$ ipython --no-banner

In [1]: import numpy as np

In [2]: np.set_printoptions(suppress=True, linewidth=140)

In [3]: F = np.load("w.npy")

In [4]: F
Out[4]: 
array([[  2.,   1.,   1.,   1.],
       [  8.,  -5.,   4.,  -2.],
       [ -2.,  -1.,  -1.,  -1.],
       [-20.,  17., -10.,   8.]])

In [5]: np.round(np.linalg.eigvals(F), 2) + 0
Out[5]: array([3., 1., 0., 0.])

In [6]: np.round(np.linalg.det(2 * F), 2), np.round(np.linalg.det(F), 2)
Out[6]: (np.float64(0.0), np.float64(0.0))

In [7]: round(np.linalg.det(F.T), 2)
Out[7]: np.float64(0.0)

In [8]: mat = np.load("sample3.npy")

In [9]: mat
Out[9]: 
array([[ 1,  0,  0,  0],
       [-1,  1,  0,  0],
       [-1,  2,  1,  0],
       [ 0,  1,  1,  1]])

In [10]: rng = np.random.default_rng(78626)

In [11]: lab = rng.permutation(4)

In [12]: other = mat[:, lab] * rng.choice([-1, 1], 4)

In [13]: other
Out[13]: 
array([[ 0,  1,  0,  0],
       [ 0, -1,  0,  1],
       [ 1, -1,  0,  2],
       [ 1,  0,  1,  1]])

In [14]: left, _, vt = np.linalg.svd(mat.T @ other)

In [15]: np.round(left @ vt, 2) + 0
Out[15]: 
array([[0., 1., 0., 0.],
       [0., 0., 0., 1.],
       [1., 0., 0., 0.],
       [0., 0., 1., 0.]])

In [16]: x = np.array([3, 1, 1, 2])

In [17]: h = np.maximum(mat @ x, 0)

In [18]: np.flatnonzero(h > 1e-9)
Out[18]: array([0, 3])

In [19]: h
Out[19]: array([3, 0, 0, 4])

In [20]: np.maximum(mat @ (3 * x), 0)
Out[20]: array([ 9,  0,  0, 12])

In [21]: np.maximum(mat @ x, 0) - np.maximum(-mat @ x, 0)
Out[21]: array([ 3, -2,  0,  4])

In [22]: np.round(np.tanh(mat @ x), 2)
Out[22]: array([ 1.  , -0.96,  0.  ,  1.  ])

In [23]: def softmax(z):
    ...:     e = np.exp(z - z.max(axis=-1, keepdims=True))
    ...:     return e / e.sum(axis=-1, keepdims=True)
    ...: 

In [24]: np.round(softmax(mat).sum(axis=1), 2)
Out[24]: array([1., 1., 1., 1.])

In [25]: np.round(softmax(mat[3] + -2), 2)
Out[25]: array([0.11, 0.3 , 0.3 , 0.3 ])

In [26]: np.round(softmax(10 * mat[3]), 2) + 0
Out[26]: array([0.  , 0.33, 0.33, 0.33])

In [27]: np.round(softmax(mat[3]), 2)
Out[27]: array([0.11, 0.3 , 0.3 , 0.3 ])

In [28]: S = mat @ mat.T / np.sqrt(4)

In [29]: softmax(S).round(6).argmax(axis=1)
Out[29]: array([0, 2, 2, 2])

In [30]: X = np.array([[1, -3, -1, 2, -3],
    ...:     [1, -2, -1, 0, 1],
    ...:     [0, 1, 1, -1, 1],
    ...:     [-2, 2, 3, -1, 1],
    ...:     [-2, 3, 1, -2, 2],
    ...:     [-1, 2, -1, 0, 3],
    ...:     [3, -2, -3, -3, -2]])

In [31]: X
Out[31]: 
array([[ 1, -3, -1,  2, -3],
       [ 1, -2, -1,  0,  1],
       [ 0,  1,  1, -1,  1],
       [-2,  2,  3, -1,  1],
       [-2,  3,  1, -2,  2],
       [-1,  2, -1,  0,  3],
       [ 3, -2, -3, -3, -2]])

In [32]: lab = rng.permutation(5)

In [33]: other = X[:, lab] * rng.choice([-1, 1], 5)

In [34]: other
Out[34]: 
array([[-3,  1, -2,  1,  3],
       [ 1,  1,  0,  1,  2],
       [ 1,  0,  1, -1, -1],
       [ 1, -2,  1, -3, -2],
       [ 2, -2,  2, -1, -3],
       [ 3, -1,  0,  1, -2],
       [-2,  3,  3,  3,  2]])

In [35]: left, _, vt = np.linalg.svd(X.T @ other)

In [36]: np.round(np.linalg.lstsq(X, other)[0], 2) + 0
Out[36]: 
array([[ 0.,  1.,  0.,  0.,  0.],
       [ 0.,  0.,  0.,  0., -1.],
       [ 0.,  0.,  0., -1.,  0.],
       [ 0.,  0., -1.,  0.,  0.],
       [ 1.,  0.,  0.,  0.,  0.]])

In [37]: lab
Out[37]: array([4, 0, 3, 2, 1])

In [38]: np.round(left @ vt, 2) + 0
Out[38]: 
array([[ 0.,  1.,  0.,  0.,  0.],
       [ 0.,  0.,  0.,  0., -1.],
       [ 0.,  0.,  0., -1.,  0.],
       [ 0.,  0., -1.,  0.,  0.],
       [ 1.,  0.,  0.,  0.,  0.]])

In [39]: x = np.array([-5, -1, 1, -3, -3])

In [40]: rhs = X @ x

In [41]: np.round(np.linalg.solve(X.T @ X, X.T @ rhs), 2)
Out[41]: array([-5., -1.,  1., -3., -3.])

In [42]: np.round(np.linalg.pinv(X) @ X, 2) + 0
Out[42]: 
array([[1., 0., 0., 0., 0.],
       [0., 1., 0., 0., 0.],
       [0., 0., 1., 0., 0.],
       [0., 0., 0., 1., 0.],
       [0., 0., 0., 0., 1.]])

In [43]: np.round(np.linalg.lstsq(X, rhs)[0], 2)
Out[43]: array([-5., -1.,  1., -3., -3.])

In [44]: rhs = rhs + 0.05 * rng.normal(size=7)

In [45]: rhs.round(2)
Out[45]: array([-0.01, -7.03,  0.1 , 10.93,  8.09, -6.96, -1.  ])

In [46]: beta, *_ = np.linalg.lstsq(X, rhs)

In [47]: beta.round()
Out[47]: array([-5., -1.,  1., -3., -3.])

In [48]: beta.round(2)
Out[48]: array([-4.97, -0.96,  0.99, -2.99, -3.  ])

In [49]: np.round(X.T @ (rhs - X @ beta), 2) + 0
Out[49]: array([0., 0., 0., 0., 0.])

In [50]: other = np.c_[X[:, :2] @ np.array([[-8, 5], [-6, 1]]), np.array([2, -1, 2, 0, 2, -1, -1])]

In [51]: other
Out[51]: 
array([[ 10,   2,   2],
       [  4,   3,  -1],
       [ -6,   1,   2],
       [  4,  -8,   0],
       [ -2,  -7,   2],
       [ -4,  -3,  -1],
       [-12,  13,  -1]])

In [52]: np.round(np.linalg.lstsq(X, other[:, 0])[0], 2) + 0
Out[52]: array([-8., -6.,  0.,  0.,  0.])

In [53]: np.round(np.linalg.norm(other - X @ np.linalg.lstsq(X, other)[0], axis=0), 2) + 0
Out[53]: array([0.  , 0.  , 3.28])

In [54]: np.linalg.matrix_rank(other)
Out[54]: np.int64(3)

In [55]: left, sigma = np.linalg.svd(X)
ValueError: too many values to unpack (expected 2)


In [56]: left, sigma, vt = np.linalg.svd(X, full_matrices=False)

In [57]: (sigma > 1e-8).sum()
Out[57]: np.int64(5)

In [58]: np.round(np.abs(vt[0]), 2)
Out[58]: array([0.45, 0.62, 0.4 , 0.11, 0.5 ])

In [59]: np.allclose(left * sigma @ vt, X)
Out[59]: True

In [60]: round(np.sqrt((sigma ** 2).sum()), 2), round(np.linalg.norm(X), 2)
Out[60]: (np.float64(11.22), np.float64(11.22))

In [61]: np.round(left.T @ left, 2) + 0
Out[61]: 
array([[1., 0., 0., 0., 0.],
       [0., 1., 0., 0., 0.],
       [0., 0., 1., 0., 0.],
       [0., 0., 0., 1., 0.],
       [0., 0., 0., 0., 1.]])

In [62]: np.round(np.cumsum(sigma ** 2) / np.sum(sigma ** 2), 2)
Out[62]: array([0.69, 0.87, 0.97, 0.99, 1.  ])

In [63]: np.round(vt @ vt.T, 2) + 0
Out[63]: 
array([[1., 0., 0., 0., 0.],
       [0., 1., 0., 0., 0.],
       [0., 0., 1., 0., 0.],
       [0., 0., 0., 1., 0.],
       [0., 0., 0., 0., 1.]])
